$ ipython --no-banner

In [1]: import numpy as np

In [2]: from numpy import linalg as LA

In [3]: np.set_printoptions(suppress=True, linewidth=100)

In [4]: A = np.loadtxt("a.csv", delimiter=",")

In [5]: A.round(2)
Out[5]: 
array([[0.15, 0.08, 0.31, 0.15],
       [0.08, 0.05, 0.17, 0.08],
       [0.31, 0.17, 0.66, 0.31],
       [0.15, 0.08, 0.31, 0.15]])

In [6]: # applying it twice changes nothing

In [7]: proj = np.triu(np.array([[0, 2, 0, 0], [0, 0, 4, 2], [4, 2, 0, 5], [4, 5, 0, 4]]), 1) + np.eye(4)

In [8]: B = proj @ A @ LA.inv(proj)

In [9]: round(float(LA.det(B)), 2)
Out[9]: 0.0

In [10]: LA.matrix_rank(B)
Out[10]: np.int64(1)

In [11]: np.round(np.trace(B), 2), np.trace(A)
Out[11]: (np.float64(1.0), np.float64(1.0))

In [12]: rng = np.random.default_rng(702404)

In [13]: idx = rng.permutation(4)

In [14]: idx
Out[14]: array([2, 3, 1, 0])

In [15]: B = A[idx][:, idx]

In [16]: np.round(LA.det(B), 2), round(float(LA.det(A[idx])), 2)
Out[16]: (np.float64(0.0), 0.0)

In [17]: np.trace(B)
Out[17]: np.float64(1.0)

In [18]: B.round(2)
Out[18]: 
array([[0.66, 0.31, 0.17, 0.31],
       [0.31, 0.15, 0.08, 0.15],
       [0.17, 0.08, 0.05, 0.08],
       [0.31, 0.15, 0.08, 0.15]])

In [19]: np.round(np.sort(np.abs(LA.eigvals(B))), 2) + 0
Out[19]: array([0., 0., 0., 1.])

In [20]: np.allclose(B, A)
Out[20]: False

In [21]: [round(float(x), 2) for x in LA.svd(A, compute_uv=False)[:3]]
Out[21]: [1.0, 0.0, 0.0]

In [22]: LA.cond(A) > 100
Out[22]: np.True_

In [23]: np.round(LA.norm(A, 2) / LA.norm(A), 2)
Out[23]: np.float64(1.0)

In [24]: LA.matrix_rank(A, rtol=0.1)
Out[24]: np.int64(1)

In [25]: np.argsort(-LA.norm(A, axis=0).round(6), kind="stable")[:3]
Out[25]: array([2, 0, 3])

In [26]: B = A + rng.integers(-2, 3, (4, 1)) @ rng.integers(-2, 3, (1, 4))

In [27]: B.round(2)
Out[27]: 
array([[-1.85, -1.92,  1.31,  1.15],
       [ 2.08,  2.05, -0.83, -0.92],
       [ 0.31,  0.17,  0.66,  0.31],
       [ 4.15,  4.08, -1.69, -1.85]])

In [28]: np.round(LA.svd(B - A, compute_uv=False), 2) + 0
Out[28]: array([7.75, 0.  , 0.  , 0.  ])

In [29]: np.round(B - A, 2)
Out[29]: 
array([[-2., -2.,  1.,  1.],
       [ 2.,  2., -1., -1.],
       [ 0.,  0.,  0.,  0.],
       [ 4.,  4., -2., -2.]])

In [30]: evals, evecs = LA.eigh(A)

In [31]: x = np.array([-2, 0, 0, 0])

In [32]: round(float(x @ A @ x), 2)
Out[32]: 0.59

In [33]: round(float(x @ A @ x / (x @ x)), 2), np.round(evals[0], 2), round(float(evals[-1]), 2)
Out[33]: (0.15, np.float64(-0.0), 1.0)

In [34]: round(float(np.abs(A).sum(axis=1).max()), 2), round(float(np.abs(evals).max()), 2)
Out[34]: (1.46, 1.0)

In [35]: data = np.diag(20 * np.array([-2, -3, -3, -2])) + np.array([[0, 2, 2, 0], [0, 0, 0, 2], [0, 0, 2, 2], [2, 1, 0, 0]])

In [36]: data
Out[36]: 
array([[-40,   2,   2,   0],
       [  0, -60,   0,   2],
       [  0,   0, -58,   2],
       [  2,   1,   0, -40]])

In [37]: proj = np.triu(np.array([[0, 2, 2, 0], [0, 1, 0, 2], [3, 0, 2, 3], [0, 1, 3, 0]]), 1) + np.eye(4)

In [38]: B = proj @ data @ LA.inv(proj)

In [39]: LA.matrix_rank(B)
Out[39]: np.int64(4)

In [40]: B
Out[40]: 
array([[-40., -38., -34., 186.],
       [  4., -66.,  -8.,  78.],
       [  6.,  -9., -70., 110.],
       [  2.,  -3.,  -4., -22.]])

In [41]: np.trace(B), np.trace(data)
Out[41]: (np.float64(-198.0), np.int64(-198))

In [42]: B.sum(axis=0)
Out[42]: array([ -28., -116., -116.,  352.])

In [43]: B.mean(axis=0)
Out[43]: array([ -7., -29., -29.,  88.])

In [44]: LA.matrix_rank(B)
Out[44]: np.int64(4)

In [45]: np.abs(B).max()
Out[45]: np.float64(186.0)

In [46]: np.diff(B, axis=0)
Out[46]: 
array([[  44.,  -28.,   26., -108.],
       [   2.,   57.,  -62.,   32.],
       [  -4.,    6.,   66., -132.]])

In [47]: B[4]
Traceback (most recent call last):
  Cell In[47], line 1
    B[4]
IndexError: index 4 is out of bounds for axis 0 with size 4


In [48]: np.round(LA.norm(B), 2)
Out[48]: np.float64(258.74)

In [49]: np.unravel_index(np.abs(B).argmax(), B.shape)
Out[49]: (np.int64(0), np.int64(3))

In [50]: B - B[0]
Out[50]: 
array([[   0.,    0.,    0.,    0.],
       [  44.,  -28.,   26., -108.],
       [  46.,   29.,  -36.,  -76.],
       [  42.,   35.,   30., -208.]])

In [51]: arr = np.loadtxt("test15.csv", delimiter=",")

In [52]: arr
Out[52]: 
array([[ -3.,  -3.,  -3.,  -3.],
       [ -3.,  -6.,  -6.,  -6.],
       [ -3.,  -6.,  -9.,  -9.],
       [ -3.,  -6.,  -9., -12.]])

In [53]: # symmetric

In [54]: [round(float(LA.det(arr[:i, :i])), 2) + 0 for i in range(1, 5)]
Out[54]: [-3.0, 9.0, -27.0, 81.0]

In [55]: J = np.array([[3.0, 2.0, 2.0, 0.0],
    ...:     [2.0, 3.0, 2.0, 0.0],
    ...:     [2.0, 2.0, 3.0, 0.0],
    ...:     [0.0, 0.0, 0.0, 3.0]])

In [56]: J
Out[56]: 
array([[3., 2., 2., 0.],
       [2., 3., 2., 0.],
       [2., 2., 3., 0.],
       [0., 0., 0., 3.]])

In [57]: J @ J
Out[57]: 
array([[17., 16., 16.,  0.],
       [16., 17., 16.,  0.],
       [16., 16., 17.,  0.],
       [ 0.,  0.,  0.,  9.]])

In [58]: np.trace(J)
Out[58]: np.float64(12.0)

In [59]: np.allclose(J, J.T)
Out[59]: True

In [60]: round(float(np.abs(LA.eigvals(J)).max()), 2)
Out[60]: 7.0

In [61]: np.round(np.sort(np.abs(LA.eigvals(J))), 2)
Out[61]: array([1., 1., 3., 7.])

In [62]: evals, evecs = LA.eigh(J)

In [63]: np.round(LA.eigvalsh(J + 2 * np.eye(4)), 2)
Out[63]: array([3., 3., 5., 9.])

In [64]: np.round(evecs.T @ J @ evecs, 2) + 0
Out[64]: 
array([[1., 0., 0., 0.],
       [0., 1., 0., 0.],
       [0., 0., 3., 0.],
       [0., 0., 0., 7.]])

In [65]: evals.round(2)
Out[65]: array([1., 1., 3., 7.])

In [66]: r0 = np.array([0, 2, 0, 0])

In [67]: B = J + np.outer(r0, np.eye(4)[2])

In [68]: LA.matrix_rank(B - J)
Out[68]: np.int64(1)

In [69]: LA.matrix_rank(LA.inv(B) - LA.inv(J), tol=1e-8)
Out[69]: np.int64(1)

In [70]: B = J / LA.norm(J, axis=1, keepdims=True)

In [71]: gram = B @ B.T

In [72]: gram.round(2)
Out[72]: 
array([[1.  , 0.94, 0.94, 0.  ],
       [0.94, 1.  , 0.94, 0.  ],
       [0.94, 0.94, 1.  , 0.  ],
       [0.  , 0.  , 0.  , 1.  ]])

In [73]: (gram - 2 * np.eye(4)).round(6).argmax(axis=1)
Out[73]: array([1, 0, 0, 0])

In [74]: gram[0].round(2)
Out[74]: array([1.  , 0.94, 0.94, 0.  ])

In [75]: np.degrees(np.arccos(np.clip(gram[0, 3], -1, 1)))
Out[75]: np.float64(90.0)

In [76]: evals, evecs = LA.eigh(gram)

In [77]: np.round(evecs.T @ evecs, 2) + 0
Out[77]: 
array([[1., 0., 0., 0.],
       [0., 1., 0., 0.],
       [0., 0., 1., 0.],
       [0., 0., 0., 1.]])

In [78]: (evals > 1e-8).sum(), (evals < -1e-8).sum()
Out[78]: (np.int64(4), np.int64(0))

In [79]: np.abs(evecs[:, -1]).round(6).argmax()
Out[79]: np.int64(0)

In [80]: evals.round(2)
Out[80]: array([0.06, 0.06, 1.  , 2.88])

In [81]: np.round(evecs.T @ gram @ evecs, 2) + 0
Out[81]: 
array([[0.06, 0.  , 0.  , 0.  ],
       [0.  , 0.06, 0.  , 0.  ],
       [0.  , 0.  , 1.  , 0.  ],
       [0.  , 0.  , 0.  , 2.88]])

In [82]: K = np.array([[18.04, 36.3, -81.29, -116.67, -45.21],
    ...:     [13.28, 29.18, 42.24, -64.81, -88.07],
    ...:     [5.13, 33.4, 6.02, -70.09, -68.09],
    ...:     [3.82, 47.17, -4.34, -94.93, -83.69],
    ...:     [-3.45, 24.6, 56.29, -24.02, -64.07]])

In [83]: np.round(LA.norm(K, 2) / LA.norm(K), 2)
Out[83]: np.float64(0.89)

In [84]: LA.matrix_rank(K, rtol=0.1)
Out[84]: np.int64(2)

In [85]: LA.cond(K) > 100
Out[85]: np.True_

In [86]: [round(float(x), 2) for x in LA.svd(K, compute_uv=False)[:3]]
Out[86]: [246.62, 122.9, 14.8]

In [87]: np.argsort(-LA.norm(K, axis=0).round(6), kind="stable")[:3]
Out[87]: array([3, 4, 2])

In [88]: left, sig, vt = LA.svd(K)

In [89]: sig.round(2)
Out[89]: array([246.62, 122.9 ,  14.8 ,   0.84,   0.1 ])

In [90]: B = left[:, :3] @ np.diag(sig[:3]) @ vt[:3]

In [91]: round(float(LA.norm(K - B, 2)), 2), np.round(sig[3], 2)
Out[91]: (0.84, np.float64(0.84))

In [92]: np.round(np.abs(K - B).max(), 2)
Out[92]: np.float64(0.42)

In [93]: B = K / LA.norm(K, axis=1, keepdims=True)

In [94]: gram = B @ B.T

In [95]: np.argwhere(np.triu(np.abs(gram) > 0.95, 1))
Out[95]: array([[2, 3]])

In [96]: (gram - 2 * np.eye(5)).round(6).argmax(axis=1)
Out[96]: array([3, 2, 3, 2, 1])

In [97]: round(np.degrees(np.arccos(np.clip(gram[3, 1], -1, 1))), 2)
Out[97]: np.float64(25.99)

In [98]: np.round(LA.norm(B, axis=1), 2)
Out[98]: array([1., 1., 1., 1., 1.])

In [99]: gram[3].round(2)
Out[99]: array([0.81, 0.9 , 0.99, 1.  , 0.69])

In [100]: (np.abs(gram) > 0.9).astype(int)
Out[100]: 
array([[1, 0, 0, 0, 0],
       [0, 1, 1, 0, 1],
       [0, 1, 1, 1, 0],
       [0, 0, 1, 1, 0],
       [0, 1, 0, 0, 1]])

In [101]: B = np.array([[-1, 3, -3, 0], [3, -4, 1, 5], [-5, 1, -1, 3], [-2, 3, -4, 4]])

In [102]: feats = np.tril(B)

In [103]: feats
Out[103]: 
array([[-1,  0,  0,  0],
       [ 3, -4,  0,  0],
       [-5,  1, -1,  0],
       [-2,  3, -4,  4]])

In [104]: # triangular, det is the product of the diagonal

In [105]: feats.sum(axis=0)
Out[105]: array([-5,  0, -5,  4])

In [106]: LA.matrix_rank(feats)
Out[106]: np.int64(4)

In [107]: feats[:, 4]
Traceback (most recent call last):
  Cell In[107], line 1
    feats[:, 4]
IndexError: index 4 is out of bounds for axis 1 with size 4


In [108]: np.unravel_index(np.abs(feats).argmax(), feats.shape)
Out[108]: (np.int64(2), np.int64(0))

In [109]: np.count_nonzero(feats)
Out[109]: np.int64(10)

In [110]: feats.mean(axis=0)
Out[110]: array([-1.25,  0.  , -1.25,  1.  ])

In [111]: np.round(LA.norm(feats), 2)
Out[111]: np.float64(9.9)

In [112]: feats[4]
Traceback (most recent call last):
  Cell In[112], line 1
    feats[4]
IndexError: index 4 is out of bounds for axis 0 with size 4


In [113]: feats.shape
Out[113]: (4, 4)

In [114]: np.diff(feats, axis=0)
Out[114]: 
array([[ 4, -4,  0,  0],
       [-8,  5, -1,  0],
       [ 3,  2, -3,  4]])

In [115]: feats.sum(axis=1)
Out[115]: array([-1, -1, -5,  1])

In [116]: left, sig, vt = LA.svd(feats)

In [117]: sig.round(2)
Out[117]: array([8.38, 4.55, 2.66, 0.16])

In [118]: B = left[:, :3] @ np.diag(sig[:3]) @ vt[:3]

In [119]: round(LA.norm(feats - B) / LA.norm(feats), 2)
Out[119]: np.float64(0.02)

In [120]: round(np.abs(feats - B).max(), 2)
Out[120]: np.float64(0.11)

In [121]: B.round(2) + 0
Out[121]: 
array([[-0.98,  0.02, -0.11, -0.11],
       [ 3.  , -4.  ,  0.  ,  0.  ],
       [-5.01,  1.  , -0.98,  0.02],
       [-2.  ,  3.  , -4.  ,  4.  ]])

In [122]: LA.matrix_rank(feats, rtol=0.05)
Out[122]: np.int64(3)

In [123]: O, evecs = LA.qr(feats[:, :3])[0], LA.qr(feats[:, 3:])[0]

In [124]: sig = LA.svd(O.T @ evecs, compute_uv=False)

In [125]: sig.round(2)
Out[125]: array([1.])

In [126]: np.round(np.degrees(np.arccos(sig.clip(0, 1))), 2)
Out[126]: array([3.23])

In [127]: (sig > 0.9).sum()
Out[127]: np.int64(1)

In [128]: sig = 5 * 0.5 ** np.arange(4)

In [129]: O, _ = LA.qr(np.array([[-1.7, 0.0, 2.6, 0.6],
     ...:     [0.8, 0.2, 1.0, 1.2],
     ...:     [1.1, 1.1, 0.0, 0.0],
     ...:     [1.4, 0.3, -2.3, -1.6]]))

In [130]: X = rng.normal(size=(25, 4)) * sig @ O

In [131]: X.round(2)
Out[131]: 
array([[ -1.47,  -0.97,  -0.29,  -0.07],
       [ -1.39,  -1.89,   2.35,   3.68],
       [  7.43,   5.16,   0.41,  -6.08],
       [ -0.35,  -0.58,  -0.8 ,   0.43],
       [ -2.4 ,  -0.78,  -2.26,   1.23],
       [ -4.22,  -4.45,   2.22,   3.54],
       [  9.56,   6.2 ,  -0.74,  -7.49],
       [  6.09,   2.27,   1.89,  -2.46],
       [ -0.36,   0.99,  -0.77,  -1.74],
       [  6.26,   4.41,  -2.21,  -5.74],
       [  2.45,   1.83,  -3.03,  -4.18],
       [ -3.17,  -1.35,  -1.89,   1.59],
       [  3.23,   3.95,   0.11,  -1.36],
       [  0.16,  -0.26,  -1.85,   0.55],
       [-10.48,  -6.65,  -0.18,   8.39],
       [ -4.92,  -1.77,   1.79,   5.48],
       [  5.25,   4.25,   2.25,  -3.28],
       [  2.32,   0.03,   0.21,  -2.42],
       [  3.43,   2.81,  -4.37,  -5.5 ],
       [  7.06,   2.64,   0.24,  -4.97],
       [ -5.04,  -5.33,   3.26,   5.33],
       [ -2.09,   0.36,   3.11,   2.31],
       [ -2.41,  -1.66,  -3.13,   0.25],
       [ -9.45,  -7.49,   2.06,   8.36],
       [  3.23,   1.9 ,  -2.62,  -3.98]])

In [132]: cen = (X - X.mean(axis=0)) / X.std(axis=0)

In [133]: np.argwhere(np.abs(cen) > 2)
Out[133]: 
array([[14,  0],
       [14,  3],
       [23,  1]])

In [134]: b = LA.lstsq(np.delete(cen, 0, axis=1), cen[:, 0])[0]

In [135]: round(1 - np.var(cen[:, 0] - np.delete(cen, 0, axis=1) @ b), 2)
Out[135]: np.float64(0.97)

In [136]: np.abs(b).argmax()
Out[136]: np.int64(2)

In [137]: b.round(2)
Out[137]: array([ 0.27,  0.22, -0.81])

In [138]: cent = X[[21, 6]].astype(float)

In [139]: for _ in range(3):
     ...:     idx = LA.norm(X[:, None] - cent, axis=-1).argmin(axis=1)
     ...:     cent = np.array([X[idx == j].mean(axis=0) for j in range(2)])
     ...: 

In [140]: idx
Out[140]: array([0, 0, 1, 0, 0, 0, 1, 1, 1, 1, 1, 0, 1, 0, 0, 0, 1, 1, 1, 1, 0, 0, 0, 0, 1])

In [141]: np.bincount(idx)
Out[141]: array([13, 12])

In [142]: np.abs(cent[1] - cent[0]).argmax()
Out[142]: np.int64(0)

In [143]: cent.round(2)
Out[143]: 
array([[-3.63, -2.53,  0.34,  3.16],
       [ 4.66,  3.04, -0.72, -4.1 ]])

In [144]: D = LA.norm(X[:, None] - X[None], axis=-1)

In [145]: np.flatnonzero(D[5] < D.mean() / 2)
Out[145]: array([ 1,  5, 15, 20])

In [146]: D[5].round(6).argsort(kind="stable")[:4]
Out[146]: array([ 5, 20, 15,  1])

In [147]: D.mean(axis=1).argmax()
Out[147]: np.int64(14)

In [148]: B = np.array([[0, 3, 3], [2, 3, 2], [3, -1, 3], [-3, 0, 2]])

In [149]: LA.matrix_rank(X @ B)
Out[149]: np.int64(3)

In [150]: LA.matrix_rank(np.vstack([X, B.T]))
Out[150]: np.int64(4)

In [151]: cen = X - X.mean(axis=0)

In [152]: evecs = LA.svd(cen)[2][:1]

In [153]: B = cen - cen @ evecs.T @ evecs

In [154]: np.round(B.std(axis=0), 2)
Out[154]: array([0.82, 0.87, 1.96, 0.79])

In [155]: np.round((cen @ evecs.T).std(axis=0), 2)
Out[155]: array([7.44])

In [156]: LA.norm(B, axis=1).round(6).argmax()
Out[156]: np.int64(18)

In [157]: B = np.array([[-1, -7], [4, 7]])

In [158]: cent = np.array([[-1, 1, 2], [-1, -2, -2], [0, 2, -2]])

In [159]: W0 = np.kron(B, cent)

In [160]: W0
Out[160]: 
array([[  1,  -1,  -2,   7,  -7, -14],
       [  1,   2,   2,   7,  14,  14],
       [  0,  -2,   2,   0, -14,  14],
       [ -4,   4,   8,  -7,   7,  14],
       [ -4,  -8,  -8,  -7, -14, -14],
       [  0,   8,  -8,   0,  14, -14]])

In [161]: B = W0 / np.sqrt((W0 ** 2).mean(axis=1, keepdims=True))

In [162]: B[0].round(2)
Out[162]: array([ 0.14, -0.14, -0.28,  0.99, -0.99, -1.98])
